$ python3 -q
>>> import numpy as np
>>> from numpy import linalg as LA
>>> np.set_printoptions(precision=2, suppress=True, linewidth=140, floatmode="fixed")
>>> data = np.load("dump.npy")
>>> data
array([[-80.11, -40.02,  59.88],
       [-80.81, -41.66,  59.08],
       [-79.08, -39.01,  58.39],
       [-80.12, -40.23,  59.71],
       [-81.37, -40.70,  60.46],
       [-81.34, -38.83,  60.41],
       [-80.20, -40.77,  59.65],
       [-80.60, -40.61,  58.69],
       [-79.34, -40.77,  59.40],
       [-79.04, -40.04,  59.66],
       [-80.62, -39.98,  61.54],
       [-78.01, -40.83,  59.93],
       [-79.05, -40.46,  60.44],
       [-78.79, -39.10,  60.50],
       [-79.00, -41.61,  60.41],
       [-80.27, -39.07,  60.20],
       [-80.23, -41.00,  60.63],
       [-80.68, -39.16,  59.23]])
>>> idx = data[:, 1] > np.median(data[:, 1])
>>> u = data[idx].mean(axis=0) - data[~idx].mean(axis=0)
>>> np.argsort(-np.abs(u).round(6), kind="stable")
array([1, 0, 2])
>>> ((data - data.mean(axis=0)) @ u > 0).astype(int)
array([1, 0, 1, 0, 0, 1, 0, 0, 0, 1, 1, 0, 0, 1, 0, 1, 0, 1])
>>> u
array([-0.16,  1.44,  0.09])
>>> Xs = (data - data.mean(axis=0)) / data.std(axis=0)
>>> np.argwhere(np.abs(Xs) > 2)
array([[ 2,  2],
       [10,  2],
       [11,  0]])
>>> coef = LA.lstsq(np.delete(Xs, 1, axis=1), Xs[:, 1])[0]
>>> round(float(1 - np.var(Xs[:, 1] - np.delete(Xs, 1, axis=1) @ coef)), 2)
0.01
>>> np.abs(coef).argmax()
np.int64(0)
>>> x = np.array([0, 2, -1])
>>> rhs = data @ x
>>> np.round(LA.solve(data.T @ data, data.T @ rhs), 2) + 0
array([ 0.00,  2.00, -1.00])
>>> rng = np.random.default_rng(158)
>>> rhs = rhs + 0.05 * rng.normal(size=18)
>>> rhs
array([-139.81, -142.38, -136.48, -140.21, -141.81, -138.23, -141.13, -139.95, -140.93, -139.82, -141.50, -141.69, -141.35, -138.75,
       -143.63, -138.27, -142.72, -137.49])
>>> coef, *_ = LA.lstsq(data, rhs)
>>> round(float(LA.norm(rhs - data @ coef)), 2)
0.29
>>> coef.round()
array([-0.00,  2.00, -1.00])
